$ python -q
>>> import numpy as np
>>> import numpy.linalg as la
>>> np.set_printoptions(suppress=True, linewidth=100)
>>> data = np.array([[1.0, -1.0, 2.0], [-3.0, 1.0, -4.0], [0.0, 0.0, -1.0]])
>>> rng = np.random.default_rng(6737)
>>> out = data + rng.integers(-2, 3, (3, 1)) @ rng.integers(-2, 3, (1, 3))
>>> out
array([[-1., -5.,  0.],
       [-2.,  3., -3.],
       [-2., -4., -3.]])
>>> np.round(la.svd(out - data, compute_uv=False), 2) + 0
array([7.35, 0.  , 0.  ])
>>> la.matrix_rank(out - data, tol=1e-8)
np.int64(1)
>>> out - data
array([[-2., -4., -2.],
       [ 1.,  2.,  1.],
       [-2., -4., -2.]])
>>> np.abs(out - data).sum(axis=1)
array([8., 4., 8.])
>>> x0 = np.array([4, 6, 0])
>>> rhs = data @ x0
>>> rhs
array([-2., -6.,  0.])
>>> np.round(la.solve(data, rhs), 2)
array([ 4.,  6., -0.])
>>> np.round(la.solve(data, 2 * rhs), 2)
array([ 8., 12., -0.])
>>> A = np.array([[0, 0, 0], [0, 2, 0], [0, 0, 0]])
>>> A
array([[0, 0, 0],
       [0, 2, 0],
       [0, 0, 0]])
>>> rank = la.matrix_rank(A)
>>> rank
np.int64(1)
>>> ns = la.svd(A)[2][rank:].T
>>> print(la.matrix_rank(A.T @ A), la.matrix_rank(A @ A.T))
1 1
>>> print([int(la.matrix_rank(A[:i])) for i in range(1, len(A) + 1)])
[0, 1, 1]
>>> ns @ ns.T
array([[1., 0., 0.],
       [0., 0., 0.],
       [0., 0., 1.]])
>>> m1 = np.load("run18.npy")
>>> m1
array([[ 1, -2,  4, -8],
       [ 1, -1,  1, -1],
       [ 1,  0,  0,  0]])
>>> out = np.array([[2, 2, -1], [1, -2, 2]])
>>> basis = np.kron(out, m1)
>>> round(float(la.norm(basis, 2)), 2), round(la.norm(out, 2) * la.norm(m1, 2), 2)
(33.77, np.float64(33.77))
>>> basis
array([[  2,  -4,   8, -16,   2,  -4,   8, -16,  -1,   2,  -4,   8],
       [  2,  -2,   2,  -2,   2,  -2,   2,  -2,  -1,   1,  -1,   1],
       [  2,   0,   0,   0,   2,   0,   0,   0,  -1,   0,   0,   0],
       [  1,  -2,   4,  -8,  -2,   4,  -8,  16,   2,  -4,   8, -16],
       [  1,  -1,   1,  -1,  -2,   2,  -2,   2,   2,  -2,   2,  -2],
       [  1,   0,   0,   0,  -2,   0,   0,   0,   2,   0,   0,   0]])
>>> out = np.array([[-2, -2, 1], [-1, 0, 0], [0, -2, 2], [-2, 0, 2]])
>>> print(m1 @ out)
[[ 16 -10  -7]
 [  1  -4   1]
 [ -2  -2   1]]
>>> out = m1 + rng.integers(-2, 3, (3, 1)) @ rng.integers(-2, 3, (1, 4))
>>> out
array([[  1,  -6,   8, -10],
       [  1,   1,  -1,   0],
       [  1,  -4,   4,  -2]])
>>> np.round(la.svd(out - m1, compute_uv=False), 2) + 0
array([9., 0., 0.])
>>> print(la.matrix_rank(out - m1, tol=1e-8))
1
>>> print(out - m1)
[[ 0 -4  4 -2]
 [ 0  2 -2  1]
 [ 0 -4  4 -2]]
>>> out = m1[0, 0] * m1[1:] - np.outer(m1[1:, 0], m1[0])
>>> out
array([[ 0,  1, -3,  7],
       [ 0,  2, -4,  8]])
>>> la.matrix_rank(out), la.matrix_rank(m1)
(np.int64(2), np.int64(3))
>>> print(m1[:, 0] / m1[0, 0])
[1. 1. 1.]
>>> out = np.array([[2, 0], [1, 1]])
>>> mat = np.block([[np.zeros((2, 2)), out], [out.T, np.zeros((2, 2))]])
>>> mat
array([[0., 0., 2., 0.],
       [0., 0., 1., 1.],
       [2., 1., 0., 0.],
       [0., 1., 0., 0.]])
>>> O = mat.astype(float).copy()
>>> for j in range(4):
...     O[:, j] -= O[:, :j] @ (O[:, :j].T @ O[:, j])
...     O[:, j] /= la.norm(O[:, j])
... 
>>> print(np.round(O.T @ mat, 2) + 0)
[[2.   1.   0.   0.  ]
 [0.   1.   0.   0.  ]
 [0.   0.   2.24 0.45]
 [0.   0.   0.   0.89]]
>>> print(np.round(la.norm(mat, axis=0), 2))
[2.   1.41 2.24 1.  ]
>>> mat[0] @ mat[3]
np.float64(0.0)
>>> round(float(la.norm(mat[0] - mat[3])), 2)
2.24
>>> evals, vecs = la.eigh(mat)
>>> np.round(vecs.T @ mat @ vecs, 2) + 0
array([[-2.29,  0.  ,  0.  ,  0.  ],
       [ 0.  , -0.87,  0.  ,  0.  ],
       [ 0.  ,  0.  ,  0.87,  0.  ],
       [ 0.  ,  0.  ,  0.  ,  2.29]])
>>> np.round(la.eigvalsh(mat @ mat), 2)
array([0.76, 0.76, 5.24, 5.24])
>>> T = np.stack([data, 3 * data, data[::-1]])
>>> T.sum(axis=0)
array([[  4.,  -4.,   7.],
       [-15.,   5., -20.],
       [  1.,  -1.,  -2.]])
>>> T.shape
(3, 3, 3)
>>> la.matrix_rank(T.reshape(3, -1))
np.int64(2)
>>> idx = rng.integers(0, 3, 3)
>>> K = np.triu((idx[:, None] == idx) & (rng.random((3, 3)) < 0.8), 1).astype(int)
>>> K += K.T
>>> K
array([[0, 1, 0],
       [1, 0, 0],
       [0, 0, 0]])
>>> (K - K.T) / 2
array([[0., 0., 0.],
       [0., 0., 0.],
       [0., 0., 0.]])
>>> la.determinant(K)
Traceback (most recent call last):
  File "<python-input-62>", line 1, in <module>
    la.determinant(K)
    ^^^^^^^^^^^^^^
AttributeError: module 'numpy.linalg' has no attribute 'determinant'
>>> np.round(np.abs(la.eigvals(K)).max(), 2)
np.float64(1.0)
>>> np.trace(K)
np.int64(0)
>>> K @ K
array([[1, 0, 0],
       [0, 1, 0],
       [0, 0, 0]])
>>> la.matrix_power(K, 2)
array([[1, 0, 0],
       [0, 1, 0],
       [0, 0, 0]])
>>> x0 = np.array([8, -3, 4])
>>> (K * x0).sum(axis=1)
array([-3,  8,  0])
>>> la.norm(K @ x0) <= la.norm(K, 2) * la.norm(x0) + 1e-9
np.True_
>>> K @ (2 * x0)
array([-6, 16,  0])
>>> round(la.eigvalsh(K).min(), 2)
np.float64(-1.0)
>>> np.all(la.eigvalsh(K) > 0)
np.False_
>>> np.round(la.det(K), 2)
np.float64(0.0)
>>> np.flatnonzero(la.matrix_power((K != 0) + (K.T != 0) + np.eye(3), 3)[2])
array([2])
>>> print((la.matrix_power((K != 0) + (K.T != 0) + np.eye(3), 3) > 0).astype(int))
[[1 1 0]
 [1 1 0]
 [0 0 1]]
>>> K @ K
array([[1, 0, 0],
       [0, 1, 0],
       [0, 0, 0]])
>>> (K != 0).astype(int)
array([[0, 1, 0],
       [1, 0, 0],
       [0, 0, 0]])
>>> np.round(np.sort(la.eigvals(K).real), 2)
array([-1.,  0.,  1.])
>>> print(A @ A.T)
[[0 0 0]
 [0 4 0]
 [0 0 0]]
>>> A.T @ A
array([[0, 0, 0],
       [0, 4, 0],
       [0, 0, 0]])
>>> np.round(la.pinv(A), 2)
array([[0. , 0. , 0. ],
       [0. , 0.5, 0. ],
       [0. , 0. , 0. ]])
>>> np.round(la.svd(A, compute_uv=False), 2)
array([2., 0., 0.])
>>> basis = 3 * np.array([[-0.3, 0.4, -0.6], [0.4, -1.0, 1.2]])
>>> idx = rng.integers(0, 2, 13)
>>> J = basis[idx] + rng.normal(size=(13, 3))
>>> J.round(2)
array([[ 0.75, -2.9 ,  1.48],
       [ 1.54, -1.67,  5.12],
       [-1.06,  2.38, -2.5 ],
       [-1.85,  1.5 , -1.81],
       [ 3.17, -3.44,  3.42],
       [-0.34, -2.25,  4.1 ],
       [ 0.69,  0.91, -0.95],
       [ 3.08, -3.38,  4.99],
       [ 1.15, -4.  ,  2.77],
       [ 2.82, -4.82,  2.65],
       [-0.86,  1.16, -0.75],
       [-1.39,  1.76, -1.33],
       [-0.63,  0.31, -1.8 ]])
>>> C2 = np.cov(J, rowvar=False)
>>> round(float(np.corrcoef(J[:, 1], J[:, 2])[0, 1]), 2)
-0.84
>>> np.argwhere(np.triu(np.abs(np.corrcoef(J.T)) > 0.8, 1))
array([[0, 1],
       [1, 2]])
>>> C2.shape
(3, 3)
>>> np.argsort(-J.std(axis=0).round(6), kind="stable")
array([2, 1, 0])
>>> np.round(np.median(J, axis=0), 2)
array([ 0.69, -1.67,  1.48])
>>> proj = J @ la.solve(J.T @ J, J.T)
>>> np.trace(proj)
np.float64(3.0)
>>> print(np.allclose(proj @ proj, proj))
True
>>> print(np.round(proj @ J[:, 1], 2))
[-2.9  -1.67  2.38  1.5  -3.44 -2.25  0.91 -3.38 -4.   -4.82  1.16  1.76  0.31]
>>> np.round(la.eigvalsh(proj), 2) + 0
array([0., 0., 0., 0., 0., 0., 0., 0., 0., 0., 1., 1., 1.])
>>> out = np.array([[-1.6], [-0.5], [1.0]])
>>> basis = np.array([[2.3, -3.8]])
>>> M = out @ basis
>>> M.round(2)
array([[-3.68,  6.08],
       [-1.15,  1.9 ],
       [ 2.3 , -3.8 ]])
>>> Uu, sig, vt = la.svd(M)
>>> sig.round(2) + 0
array([8.67, 0.  ])
>>> np.argmax(sig[:-1] / (sig[1:] + 1e-6)) + 1
np.int64(1)
>>> out = Uu[:, :1] @ np.diag(sig[:1]) @ vt[:1]
>>> round(float(la.norm(M - out, 2)), 2), np.round(sig[1], 2)
(0.0, np.float64(0.0))
>>> np.round(np.abs(M - out).max(), 2)
np.float64(0.0)
